>>> import numpy as np
>>> np.set_printoptions(suppress=True, linewidth=140)
>>> X = np.loadtxt("m.csv", delimiter=",")
>>> X
array([[ 0.2,  0.5, -0.8,  0.8,  0.4, -0.8, -0.5, -1.5],
       [-1.7,  0.6, -0.4, -2.1,  1. , -1.1, -1.9, -1.1],
       [ 0.8, -1.5,  0.1, -0.6,  1.8, -0.1,  1.2,  0.2],
       [-0.2,  2.2,  1.6, -0.4,  1.6,  1.3,  0.6, -2.5],
       [-1.8,  0.9,  1.2,  0.3,  0.8,  0.5, -0.5, -1.1],
       [-0.2,  0.6, -1.8,  1.4, -0.5,  0.5,  0.7, -1.4],
       [-0.6, -0.7,  1.7, -0.4, -1.5, -0.4, -0.7, -0.8]])
>>> np.unravel_index(np.abs(X).argmax(), X.shape)
(np.int64(3), np.int64(7))
>>> np.round(X.mean(axis=0), 4)
array([-0.5   ,  0.3714,  0.2286, -0.1429,  0.5143, -0.0143, -0.1571, -1.1714])
>>> X[7]
Traceback (most recent call last):
  File "<python-input-6>", line 1, in <module>
    X[7]
    ~^^^
IndexError: index 7 is out of bounds for axis 0 with size 7
>>> np.linalg.rank(X)
Traceback (most recent call last):
  File "<python-input-7>", line 1, in <module>
    np.linalg.rank(X)
    ^^^^^^^^^^^^^^
AttributeError: module 'numpy.linalg' has no attribute 'rank'
>>> X[:, 8]
Traceback (most recent call last):
  File "<python-input-8>", line 1, in <module>
    X[:, 8]
    ~^^^^^^
IndexError: index 8 is out of bounds for axis 1 with size 8
>>> E = np.loadtxt("case0.csv", delimiter=",")
>>> E.round(4)
array([[-0.0959, -0.1517,  0.289 , -0.6194,  0.3497, -0.0196,  0.4656, -0.1385,  0.0201,  0.2675,  0.2645],
       [ 0.0959, -0.4066,  0.0167,  0.2279, -0.0717,  0.3422,  0.3372, -0.3926,  0.5117, -0.0562, -0.3437],
       [-0.5515, -0.2093, -0.022 ,  0.005 , -0.3608, -0.4014,  0.1747,  0.1779, -0.0603,  0.3574, -0.4083],
       [ 0.0719, -0.3538, -0.3232, -0.2355, -0.3265, -0.4476,  0.0063, -0.3334, -0.0362, -0.4504,  0.2958],
       [-0.0959, -0.3471,  0.1127,  0.51  ,  0.0508,  0.0903,  0.4283,  0.3381, -0.3155, -0.1734,  0.3993],
       [ 0.3597,  0.0734, -0.2583,  0.0587,  0.4931, -0.4643,  0.3266,  0.2164,  0.0199, -0.1591, -0.3964],
       [-0.4556, -0.3926, -0.0942, -0.156 ,  0.4521,  0.1224, -0.4037,  0.2585,  0.2035, -0.3292, -0.078 ],
       [-0.0719,  0.1863,  0.6482,  0.1857, -0.0301, -0.4391, -0.0596,  0.0352,  0.4816, -0.2355,  0.14  ],
       [-0.4316,  0.2524,  0.0469,  0.2496,  0.3186, -0.0658,  0.0491, -0.6344, -0.3605, -0.1755, -0.1185],
       [ 0.0719,  0.037 ,  0.396 , -0.3342, -0.25  ,  0.2215,  0.1333,  0.1469, -0.3483, -0.5228, -0.4235],
       [-0.3597,  0.5128, -0.3792, -0.1119, -0.1439,  0.1901,  0.4026,  0.1751,  0.3291, -0.2671,  0.1484]])
>>> def softmax(z):
...     e = np.exp(z - z.max(axis=-1, keepdims=True))
...     return e / e.sum(axis=-1, keepdims=True)
... 
>>> np.round(softmax(E).sum(axis=1), 4)
array([1., 1., 1., 1., 1., 1., 1., 1., 1., 1., 1.])
>>> np.round(softmax(E[6]), 4)
array([0.0598, 0.0636, 0.0858, 0.0806, 0.1481, 0.1065, 0.0629, 0.1221, 0.1155, 0.0678, 0.0872])
>>> scores = E @ E.T / np.sqrt(11)
>>> np.round(softmax(scores)[6] @ E, 4)
array([-0.143 , -0.0826,  0.0352, -0.0242,  0.0564, -0.073 ,  0.1514, -0.0053,  0.0455, -0.1639, -0.0483])
